$ python -q
>>> import numpy as np
>>> from numpy import linalg as LA
>>> np.set_printoptions(precision=1, suppress=True, linewidth=160, floatmode="fixed")
>>> K = np.loadtxt("run18.csv", delimiter=",")
>>> print(K)
[[-1.0 -2.0 -1.0 -2.0  1.0]
 [ 1.0  2.0  2.0  1.0  3.0]
 [ 0.0  0.0 -1.0  0.0  1.0]
 [-2.0  2.0  1.0 -1.0  3.0]
 [-3.0  1.0 -2.0  0.0 -2.0]]
>>> rng = np.random.default_rng(69)
>>> Y = K + rng.integers(-2, 3, (5, 4)) @ rng.integers(-2, 3, (4, 5))
>>> print(Y)
[[-1.0 -2.0  1.0 -2.0  5.0]
 [ 6.0  4.0  3.0  4.0 -5.0]
 [ 2.0  2.0 -5.0  4.0 -7.0]
 [-2.0  5.0 -3.0  2.0  1.0]
 [-6.0  1.0 -7.0  1.0 -2.0]]
>>> print(np.round(LA.svd(Y - K, compute_uv=False), 1) + 0)
[14.9  8.2  3.2  0.9  0.0]
>>> print(np.abs(Y - K).sum(axis=1))
[ 6.0 19.0 20.0 12.0  9.0]
>>> print(LA.matrix_rank(Y - K, tol=1e-8))
4
>>> print(Y - K)
[[ 0.0  0.0  2.0  0.0  4.0]
 [ 5.0  2.0  1.0  3.0 -8.0]
 [ 2.0  2.0 -4.0  4.0 -8.0]
 [ 0.0  3.0 -4.0  3.0 -2.0]
 [-3.0  0.0 -5.0  1.0  0.0]]
>>> x = np.array([3, 2, 1, 0, 3])
>>> y = Y @ x
>>> beta, lr = np.zeros(5), 1 / LA.norm(Y, 2) ** 2
>>> for i in range(150):
...     beta -= lr * Y.T @ (Y @ beta - y)
...     if i % 50 == 0: print(i, round(LA.norm(Y @ beta - y), 1))
... 
0 16.9
50 1.8
100 0.8
>>> print(round(LA.cond(Y), 1))
30.9
>>> Y = LA.inv(K)
>>> print(np.allclose(Y, K.T))
False
>>> print((np.abs(Y) > 1e-9).astype(int))
[[1 1 1 1 1]
 [1 1 1 1 1]
 [1 1 1 1 1]
 [1 1 1 1 1]
 [1 1 0 1 1]]
>>> M = np.load("block15.npy")
>>> print(M)
[[ 3.0  1.0 -4.1  2.7]
 [ 0.1 -1.4  1.6  0.7]
 [-1.9 -1.4  0.4  1.1]
 [-1.2 -1.4  0.7 -1.6]
 [-8.0 -3.6 -1.2 -1.2]]
>>> print(M.reshape(2, -1))
[[ 3.0  1.0 -4.1  2.7  0.1 -1.4  1.6  0.7 -1.9 -1.4]
 [ 0.4  1.1 -1.2 -1.4  0.7 -1.6 -8.0 -3.6 -1.2 -1.2]]
>>> print(M.ravel(order="F"))
[ 3.0  0.1 -1.9 -1.2 -8.0  1.0 -1.4 -1.4 -1.4 -3.6 -4.1  1.6  0.4  0.7 -1.2  2.7  0.7  1.1 -1.6 -1.2]
>>> T = M.reshape(5, 2, -1)
>>> print(T[:, 0])
[[ 3.0  1.0]
 [ 0.1 -1.4]
 [-1.9 -1.4]
 [-1.2 -1.4]
 [-8.0 -3.6]]
>>> print(T.shape)
(5, 2, 2)
>>> print(np.einsum("ihd,jhd->hij", T, T).shape)
(2, 5, 5)
>>> print(T.sum(axis=1))
[[-1.1  3.7]
 [ 1.7 -0.7]
 [-1.5 -0.3]
 [-0.5 -3.0]
 [-9.2 -4.8]]
>>> print(T.transpose(1, 0, 2))
[[[ 3.0  1.0]
  [ 0.1 -1.4]
  [-1.9 -1.4]
  [-1.2 -1.4]
  [-8.0 -3.6]]

 [[-4.1  2.7]
  [ 1.6  0.7]
  [ 0.4  1.1]
  [ 0.7 -1.6]
  [-1.2 -1.2]]]
>>> print(np.swapaxes(T, 1, 2)[3])
[[-1.2  0.7]
 [-1.4 -1.6]]
>>> print(round(float(LA.norm(M, 2)), 1))
10.0
>>> print(LA.norm(M, axis=1))
[5.8 2.2 2.6 2.5 8.9]
>>> print(round(float(LA.norm(M, 1)), 1), round(LA.norm(M, np.inf), 1))
14.2 14.0
>>> print(LA.norm(M, axis=1).argmax())
4
>>> hat = M @ LA.solve(M.T @ M, M.T)
>>> print(np.round(LA.eigvalsh(hat), 1) + 0)
[0.0 1.0 1.0 1.0 1.0]
>>> print(hat @ M[:, 2])
[-4.1  1.6  0.4  0.7 -1.2]
>>> print(round(float(np.trace(hat)), 1))
4.0
>>> print(np.diag(hat))
[1.0 0.7 0.5 0.8 0.9]
>>> Y = np.c_[M[:, :1] @ np.array([[4]]), np.array([5, -3, -2, -3, 4])]
>>> print(Y)
[[ 12.0   5.0]
 [  0.4  -3.0]
 [ -7.6  -2.0]
 [ -4.8  -3.0]
 [-32.0   4.0]]
>>> print(LA.matrix_rank(np.c_[M, Y]))
5
>>> print(np.round(LA.norm(Y - M @ LA.lstsq(M, Y)[0], axis=0), 1) + 0)
[0.0 2.0]
>>> print(np.round(LA.lstsq(M, Y[:, 0])[0], 1) + 0)
[4.0 0.0 0.0 0.0]
>>> print(LA.norm(LA.qr(M)[0].T @ Y, axis=0) ** 2 / ((Y ** 2).sum(axis=0) + 1e-12))
[1.0 0.9]
>>> A = np.load("test18.npy")
>>> print(A.round(1) + 0)
[[-5.3 -0.1  9.4 -9.1]
 [-1.4 -0.8  5.0 -3.5]
 [-0.7 -0.9  3.9 -2.4]
 [-0.6 -0.9  3.7 -2.3]
 [-0.1 -1.0  2.4 -1.3]
 [ 0.0 -1.0  2.1 -1.0]
 [ 0.1 -1.0  1.6 -0.8]
 [ 0.1 -0.9  1.0 -0.5]
 [ 0.1 -0.9  0.9 -0.4]
 [-0.1 -0.4 -0.1 -0.2]
 [ 0.0  0.0  0.0  0.0]
 [ 0.0  0.0  0.0  0.0]
 [ 0.0  0.1  0.0  0.0]
 [ 0.7  0.7  0.6  0.6]
 [ 0.9  0.9  0.8  0.8]
 [ 1.5  1.2  1.2  1.2]
 [ 1.5  1.3  1.3  1.3]
 [ 3.5  2.2  2.6  2.9]
 [ 9.0  3.9  5.5  7.6]
 [13.4  4.9  7.6 11.4]
 [17.2  5.7  9.2 14.7]
 [26.2  7.4 12.6 22.6]
 [29.3  7.9 13.8 25.4]]
>>> Y = A + rng.integers(-2, 3, (23, 3)) @ rng.integers(-2, 3, (3, 4))
>>> print(Y.round(1) + 0)
[[ -3.3   6.9   5.4  -9.1]
 [  2.6  -0.8   9.0 -11.5]
 [ -2.7  -6.9   7.9  -4.4]
 [ -2.6   5.1  -2.3   1.7]
 [ -2.1  -4.0   4.4  -3.3]
 [  0.0  -4.0   4.1  -1.0]
 [ -3.9  -1.0  -2.4   7.2]
 [  4.1   1.1   3.0  -6.5]
 [ -1.9  -7.9   4.9  -0.4]
 [  1.9   1.6  -0.1  -2.2]
 [ -2.0   1.0  -2.0   2.0]
 [ -2.0  -6.0   4.0  -2.0]
 [  4.0  -5.9   8.0  -8.0]
 [  6.7   3.7   2.6  -5.4]
 [  4.9   6.9  -1.2  -1.2]
 [ -2.5  -2.8   1.2   5.2]
 [  1.5  -8.7   9.3  -2.7]
 [  7.5  -0.8   8.6  -5.1]
 [  9.0   9.9   1.5   7.6]
 [ 17.4   4.9  11.6   3.4]
 [ 19.2   7.7   9.2  12.7]
 [ 26.2   5.4  14.6  20.6]
 [ 27.3   5.9  13.8  27.4]]
>>> print(LA.matrix_rank(Y - A, tol=1e-8))
3
>>> print(np.abs(Y - A).sum(axis=1))
[13.0 16.0 14.0 18.0  9.0  5.0 16.0 14.0 13.0  6.0  7.0 14.0 26.0 17.0 14.0 12.0 22.0 21.0 10.0 16.0  6.0  6.0  6.0]
>>> U, sigma, Vh = LA.svd(A)
>>> print(np.argmax(sigma[:-1] / (sigma[1:] + 1e-6)) + 1)
3
>>> Y = U[:, :3] @ np.diag(sigma[:3]) @ Vh[:3]
>>> print(round(float(LA.norm(A - Y) / LA.norm(A)), 1))
0.0
>>> print(LA.matrix_rank(A, rtol=0.05))
3
>>> print(np.round(np.abs(A - Y).max(), 1))
0.0
>>> F = np.load("data.npy")
>>> print(F)
[[  5   2   0   0  -2   1]
 [-10   2   0  -1  -1  -2]
 [  5   2   1  -1  -1   1]
 [  5   0  -1  -1   0   1]
 [  5   1  -1  -1   1   1]]
>>> def softmax(z):
...     e = np.exp(z - z.max(axis=-1, keepdims=True))
...     return e / e.sum(axis=-1, keepdims=True)
... 
>>> print(np.round(softmax(F[2] + 3), 1) + 0)
[0.9 0.0 0.0 0.0 0.0 0.0]
>>> print(np.round(softmax(F[2]), 1) + 0)
[0.9 0.0 0.0 0.0 0.0 0.0]
>>> scores = F @ F.T / np.sqrt(6)
>>> print(np.round(softmax(scores + np.triu(np.full(scores.shape, -np.inf), 1)), 1) + 0)
[[1.0 0.0 0.0 0.0 0.0]
 [0.0 1.0 0.0 0.0 0.0]
 [0.4 0.0 0.6 0.0 0.0]
 [0.2 0.0 0.2 0.5 0.0]
 [0.1 0.0 0.2 0.2 0.5]]
>>> print(softmax(scores)[2] @ F)
[ 5.0  1.9  0.5 -0.6 -1.2  1.0]
>>> print(np.round(softmax(scores), 1) + 0)
[[0.7 0.0 0.3 0.0 0.0]
 [0.0 1.0 0.0 0.0 0.0]
 [0.4 0.0 0.6 0.0 0.0]
 [0.2 0.0 0.2 0.3 0.3]
 [0.1 0.0 0.2 0.2 0.5]]
>>> Y = F / np.sqrt((F ** 2).mean(axis=1, keepdims=True))
>>> print(F - F.mean(axis=1, keepdims=True))
[[ 4.0  1.0 -1.0 -1.0 -3.0  0.0]
 [-8.0  4.0  2.0  1.0  1.0  0.0]
 [ 3.8  0.8 -0.2 -2.2 -2.2 -0.2]
 [ 4.3 -0.7 -1.7 -1.7 -0.7  0.3]
 [ 4.0  0.0 -2.0 -2.0  0.0  0.0]]
>>> print(LA.matrix_rank(F - F.mean(axis=1, keepdims=True)))
5
>>> Y = F + rng.integers(-2, 3, (5, 1)) @ rng.integers(-2, 3, (1, 6))
>>> print(Y)
[[  3   0  -2   2  -2  -1]
 [-11   1  -1   0  -1  -3]
 [  7   4   3  -3  -1   3]
 [  7   2   1  -3   0   3]
 [  7   3   1  -3   1   3]]
>>> print(Y - F)
[[-2 -2 -2  2  0 -2]
 [-1 -1 -1  1  0 -1]
 [ 2  2  2 -2  0  2]
 [ 2  2  2 -2  0  2]
 [ 2  2  2 -2  0  2]]
>>> print(np.abs(Y - F).sum(axis=1))
[10  5 10 10 10]
>>> print(np.round(LA.norm(F, "nuc"), 1))
23.1
>>> print(F[0] @ F[2])
32
>>> print(round(LA.norm(F[0] - F[2]), 1))
1.7
>>> feats = np.load("a.npy")
>>> print(feats)
[[ -2.0   1.0  -0.6]
 [  1.8   5.6  -3.1]
 [  0.3   6.2   6.8]
 [ -2.9  -0.1   0.2]
 [-13.3 -14.3   1.0]
 [ -7.9  -6.8   1.0]
 [ -5.5  -2.1   6.2]
 [  0.2   2.8  -5.0]
 [ -0.3   4.4   3.2]
 [ -0.4   4.0   2.2]
 [ -1.3   2.1  -0.1]
 [ -2.1   3.2   8.1]
 [ -0.1   3.6  -0.4]
 [  6.9  11.8  -6.1]
 [ -8.0  -7.3  -0.2]
 [  2.0   8.4   6.4]
 [ -3.8   0.0   4.9]
 [ -6.5  -5.3  -0.7]
 [ -7.4  -7.4  -3.4]
 [ -7.7  -4.9   7.1]
 [ -9.2  -8.2   2.4]
 [  7.3  12.6  -4.8]]
>>> Y = np.c_[feats[:, :2] @ np.array([[-1, 1], [-3, -1]]), np.array([0, 2, 0, 3, 2, 0, 2, 0, 2, 1, 0, 0, 1, 2, 0, 2, 1, 1, 3, 2, 2, 1])]
>>> print(Y)
[[ -1.0  -3.0   0.0]
 [-18.6  -3.8   2.0]
 [-18.9  -5.9   0.0]
 [  3.2  -2.8   3.0]
 [ 56.2   1.0   2.0]
 [ 28.3  -1.1   0.0]
 [ 11.8  -3.4   2.0]
 [ -8.6  -2.6   0.0]
 [-12.9  -4.7   2.0]
 [-11.6  -4.4   1.0]
 [ -5.0  -3.4   0.0]
 [ -7.5  -5.3   0.0]
 [-10.7  -3.7   1.0]
 [-42.3  -4.9   2.0]
 [ 29.9  -0.7   0.0]
 [-27.2  -6.4   2.0]
 [  3.8  -3.8   1.0]
 [ 22.4  -1.2   1.0]
 [ 29.6   0.0   3.0]
 [ 22.4  -2.8   2.0]
 [ 33.8  -1.0   2.0]
 [-45.1  -5.3   1.0]]
>>> print(LA.matrix_rank(Y))
3
>>> print(LA.matrix_rank(np.c_[feats, Y]))
4
>>> D = LA.norm(feats[:, None] - feats[None], axis=-1)
>>> print(np.flatnonzero(D[0] < D.mean() / 2))
[ 0  3  7  8  9 10 12]
>>> print(D.shape)
(22, 22)
>>> print(D[0].round(6).argsort(kind="stable")[:4])
[ 0 10  3 12]
>>> print(D[:5, :5])
[[ 0.0  6.5  9.3  1.6 19.1]
 [ 6.5  0.0 10.0  8.1 25.3]
 [ 9.3 10.0  0.0  9.7 25.3]
 [ 1.6  8.1  9.7  0.0 17.6]
 [19.1 25.3 25.3 17.6  0.0]]
>>> print(LA.norm(feats - feats.mean(axis=0), axis=1))
[ 2.0  8.1  8.6  1.1 18.1  8.9  6.3  7.2  5.1  4.4  2.5  7.5  4.4 16.6  9.4 10.7  3.9  7.1 10.2  9.4 10.9 16.9]
>>> cen = feats - feats.mean(axis=0)
>>> U, sigma, Vh = LA.svd(cen, full_matrices=False)
>>> print(np.searchsorted(np.cumsum(sigma ** 2) / (sigma ** 2).sum(), 0.9) + 1)
2
>>> print(sigma)
[39.4 18.9  0.1]
>>> print(round((sigma ** 2).sum() ** 2 / (sigma ** 4).sum(), 1))
1.4
>>> cen = feats - feats.mean(axis=0)
>>> V = LA.svd(cen)[2][:2]
>>> Y = cen - cen @ V.T @ V
>>> print(np.round(Y.std(axis=0), 1) + 0)
[0.0 0.0 0.0]
>>> print(np.diag(V.T @ V))
[0.4 0.7 1.0]
>>> E = np.loadtxt("mat.csv", delimiter=",")
>>> print(E)
[[-1.0  1.0  0.0  0.0  0.0]
 [ 0.0 -1.0  1.0  0.0  0.0]
 [ 0.0  0.0 -1.0  1.0  0.0]
 [ 0.0  0.0  0.0 -1.0  1.0]
 [ 0.0  0.0  0.0  0.0 -1.0]]
>>> u = np.array([-9, 3, -3, -6, -9])
>>> Y = E + np.outer(u, np.eye(5)[3])
>>> print(LA.matrix_rank(Y - E))
1
>>> m1 = rng.normal(size=(18, 6))
>>> m1 = 5 * m1 / LA.norm(m1, axis=1, keepdims=True)
>>> print(m1.round(1) + 0)
[[ 0.2 -0.3 -3.7  0.7 -3.3  0.3]
 [-0.5 -4.2  2.2  1.0 -0.8  0.9]
 [ 2.5 -1.6  2.0 -0.2  3.1  1.6]
 [ 1.4  3.5  2.4 -2.1  0.5 -0.3]
 [ 1.3  2.6 -0.1 -3.7  1.3 -0.9]
 [ 1.4  0.5 -0.3 -0.7 -1.5 -4.5]
 [ 2.4 -0.3  1.2  2.2 -3.0 -2.0]
 [-1.3  0.1  0.5  0.0 -1.5  4.6]
 [-1.8  0.1 -4.2 -0.6  1.6 -1.0]
 [ 0.8 -3.0 -1.6  3.5 -0.1 -0.9]
 [ 0.4 -1.5  3.0  2.1 -2.5 -1.8]
 [ 2.7 -2.8 -0.7 -1.5  1.7 -2.1]
 [ 0.1  1.8 -1.5  0.0  2.3  3.8]
 [-0.8  1.8  1.4 -2.5 -2.6  2.5]
 [-3.1 -0.5  1.8 -3.2  1.3 -0.6]
 [-2.0 -3.2 -0.8  1.1  1.8 -2.4]
 [ 2.7  0.2  1.2  3.7  1.5 -0.1]
 [ 2.0 -1.4 -2.6  2.8  2.1  0.7]]
>>> print(round(float(LA.norm(m1, 1)), 1), np.round(LA.norm(m1, np.inf), 1))
32.6 11.6
>>> print(round(float(LA.norm(m1, "nuc")), 1))
50.4
>>> print(np.round(LA.norm(m1[5], 1), 1), round(float(LA.norm(m1[5], np.inf)), 1))
9.0 4.5
>>> print(np.round(LA.norm(m1[5] - m1[15]), 1))
6.7
>>> print(round(float(m1[5] @ m1[15]), 1))
2.7
>>> print(round(LA.norm(m1) ** 2 / LA.norm(m1, 2) ** 2, 1))
3.4
>>> Z = m1[[12, 13]].astype(float)
>>> for _ in range(7):
...     idx = LA.norm(m1[:, None] - Z, axis=-1).argmin(axis=1)
...     Z = np.array([m1[idx == j].mean(axis=0) for j in range(2)])
... 
>>> print(idx)
[1 1 0 1 1 1 1 1 0 0 1 0 0 1 1 0 0 0]
>>> print(Z[1] - Z[0])
[-0.7  1.4  1.9 -1.7 -3.0 -0.1]
>>> cen = m1 - m1.mean(axis=1)
Traceback (most recent call last):
  File "<python-input-117>", line 1, in <module>
    cen = m1 - m1.mean(axis=1)
          ~~~^~~~~~~~~~~~~~~~~
ValueError: operands could not be broadcast together with shapes (18,6) (18,) 
>>> cen = m1 - m1.mean(axis=0)
>>> U, sigma, Vh = LA.svd(cen, full_matrices=False)
>>> print(sigma)
[11.4  9.3  9.0  8.2  7.7  4.3]
>>> print(np.abs(Vh[-1]))
[0.5 0.5 0.2 0.5 0.3 0.2]
>>> print(np.searchsorted(np.cumsum(sigma ** 2) / (sigma ** 2).sum(), 0.9) + 1)
5
>>> idx = m1[:, 0] > np.median(m1[:, 0])
>>> u = m1[idx].mean(axis=0) - m1[~idx].mean(axis=0)
>>> print(np.argsort(-np.abs(u).round(6), kind="stable"))
[0 5 4 3 1 2]
>>> print(u)
[ 2.9  0.4  0.3  0.6  1.0 -1.6]
>>> print(((m1 - m1.mean(axis=0)) @ u > 0).astype(int))
[0 0 1 1 1 1 1 0 0 1 1 1 0 0 0 0 1 1]
>>> J = np.load("dump.npy")
>>> print(J)
[[-2  3  0  0]
 [ 1  3  0  0]
 [ 0  0 -2  3]
 [ 0  0  1  3]]
>>> print(LA.eigvals(J))
[-2.5  3.5 -2.5  3.5]
>>> print(np.poly(J))
[  1.0  -2.0 -17.0  18.0  81.0]
>>> print(round(LA.det(J.T), 1))
81.0
>>> print(np.kron(np.eye(2, dtype=int), J))
[[-2  3  0  0  0  0  0  0]
 [ 1  3  0  0  0  0  0  0]
 [ 0  0 -2  3  0  0  0  0]
 [ 0  0  1  3  0  0  0  0]
 [ 0  0  0  0 -2  3  0  0]
 [ 0  0  0  0  1  3  0  0]
 [ 0  0  0  0  0  0 -2  3]
 [ 0  0  0  0  0  0  1  3]]
>>> print(np.einsum("ij,ji->", J, J))
38
>>> print(round(float(LA.eigvals(J).sum().real), 1))
2.0
>>> u, g = J[2], J[3]
>>> print(u @ g)
7
>>> print(u @ u)
13
>>> pr = (u @ g) / (u @ u) * u
>>> print(np.outer(u, g))
[[ 0  0  0  0]
 [ 0  0  0  0]
 [ 0  0 -2 -6]
 [ 0  0  3  9]]
>>> print((g - pr) @ u)
0.0
